% python3 -q
>>> import numpy as np
>>> from numpy import linalg as LA
>>> np.set_printoptions(precision=1, suppress=True, linewidth=120)
>>> def rnd(a):
...     return np.round(a, 1) + 0
... 
>>> K = np.load("data.npy")
>>> print(K)
[[-2.4  1.  -1.6]
 [-2.   1.4 -1.7]
 [-1.8  1.  -2.2]
 [-2.4  1.1 -2.2]
 [-2.2  0.7 -2. ]
 [-2.1  1.3 -2.1]
 [-2.   0.9 -1.6]
 [-2.1  0.6 -2.2]
 [-2.   0.4 -1.5]
 [-2.2  1.1 -1.6]
 [-2.4  1.  -2.1]
 [-2.2  0.4  1.2]
 [-2.3  0.   0.7]
 [-1.7 -0.3  0.8]
 [-2.4  0.1  1. ]
 [-2.2 -0.4  1.1]
 [-2.3  0.1  1.1]
 [-1.6  0.2  1.1]
 [-2.   0.1  1.7]
 [-2.5  0.3  0.8]
 [-1.7 -0.2  0.9]
 [-1.9 -0.2  0.9]
 [ 0.1  0.2  0.3]
 [ 0.1  0.   0.1]
 [-0.3 -0.8  0.8]
 [-0.2  0.2  0.3]
 [ 0.   0.1  0.2]
 [-0.3  0.1  0.1]
 [ 0.2  0.  -0.8]
 [ 0.5  0.3 -0.2]
 [ 0.1 -0.5  0.3]
 [-0.1 -0.1 -0.1]
 [ 0.1  0.3 -0.1]]
>>> cov = K.T @ K
>>> np.allclose(cov, cov.T)
True
>>> rnd(np.trace(cov)), (K ** 2).sum()
(np.float64(166.7), np.float64(166.7))
>>> (K @ K.T).shape
(33, 33)
>>> basis = np.sign(np.array([[1, 2, 5, 5], [2, 5, 5, 2], [0, 3, 1, 2], [4, 5, 1, 5]]))
>>> B = (np.tril(basis, -1) + np.eye(4)) @ (np.triu(basis, 1) + np.eye(4))
>>> ev = np.array([3, 0, 2, 0])
>>> A = np.rint(B * ev @ LA.inv(B)) + 0
>>> print(A)
[[10. -5.  4. -2.]
 [14. -7.  8. -4.]
 [ 8. -4.  8. -4.]
 [18. -9. 12. -6.]]
>>> # rows and columns are dependent
>>> proj = np.triu(np.array([[2, 2, -1, -1], [1, 1, -1, -2], [-2, -2, 2, 2], [1, -1, 2, 1]]), 1) + np.eye(4)
>>> B = proj @ A @ LA.inv(proj)
>>> proj @ A - A @ proj
array([[  2., -21.,   1.,  -6.],
       [-44.,  -6., -25.,   0.],
       [ 36., -34.,  28., -28.],
       [  0., -36.,   9., -24.]])
>>> rnd(np.poly(B))
array([ 1., -5.,  6.,  0.,  0.])
>>> rnd(np.poly(A))
array([ 1., -5.,  6.,  0.,  0.])
>>> print(np.einsum("ii->", A))
5.0
>>> B = np.array([[2]])
>>> basis = np.array([[-2]])
>>> X = np.block([[B, np.array([[-6]])], [np.zeros((1, 1)), basis]])
>>> X
array([[ 2., -6.],
       [ 0., -2.]])
>>> # column 1 is much longer than the rest
>>> left, sv, VT = LA.svd(X)
>>> np.argmax(sv[:-1] / (sv[1:] + 1e-6)) + 1
np.int64(1)
>>> rnd(sv)
array([6.6, 0.6])
>>> B = left[:, :1] @ np.diag(sv[:1]) @ VT[:1]
>>> rnd(LA.norm(X - B) / LA.norm(X))
np.float64(0.1)
>>> LA.matrix_rank(X, rtol=0.05)
np.int64(2)
>>> print(rnd(B))
[[ 1.8 -6.1]
 [ 0.6 -1.8]]
>>> rnd(np.abs(X - B).max())
np.float64(0.6)
>>> x0 = np.array([9, 3])
>>> y = X @ x0
>>> y
array([ 0., -6.])
>>> rnd(LA.solve(X, -3 * y))
array([-27.,  -9.])
>>> rnd(LA.solve(X, X[:, 1]))
array([0., 1.])
>>> print(rnd(LA.solve(X, y + X[:, 0])))
[10.  3.]
>>> q, evecs = LA.qr(X[:, :1])[0], LA.qr(X[:, 1:])[0]
>>> sv = LA.svd(q.T @ evecs, compute_uv=False)
>>> (sv > 0.9).sum()
np.int64(1)
>>> rnd(np.degrees(np.arccos(sv.clip(0, 1))))
array([18.4])
>>> E = np.load("case11.npy")
>>> E
array([[-1,  0,  3, -1, -1, -2],
       [-3, -2, -1,  2, -3,  3],
       [-1,  0,  2,  2, -1, -2],
       [ 2, -2,  3,  2, -2,  0],
       [-1,  3,  3, -2,  1,  1],
       [-3,  1,  0,  1,  2,  2],
       [ 1, -1, -2, -3,  2,  1],
       [-1,  0,  3, -1, -1, -2]])
>>> # rows 0 and 7 are equal
>>> x0 = np.array([2, 4])
>>> y = X @ x0
>>> coef, lr = np.zeros(2), 1 / LA.norm(X, 2) ** 2
>>> for i in range(25):
...     coef -= lr * X.T @ (X @ coef - y)
...     if i % 5 == 0: print(i, round(LA.norm(X @ coef - y), 1))
... 
0 1.8
5 1.8
10 1.7
15 1.6
20 1.6
>>> rnd(LA.cond(X))
np.float64(10.9)
>>> rnd(coef)
array([-0.4,  3.3])
>>> proj = E @ LA.solve(E.T @ E, E.T)
>>> LA.matrix_rank(np.eye(8) - proj)
np.int64(2)
>>> rnd(np.diag(proj))
array([0.5, 1. , 0.4, 1. , 0.9, 0.9, 0.8, 0.5])
>>> np.trace(proj)
np.float64(6.0)
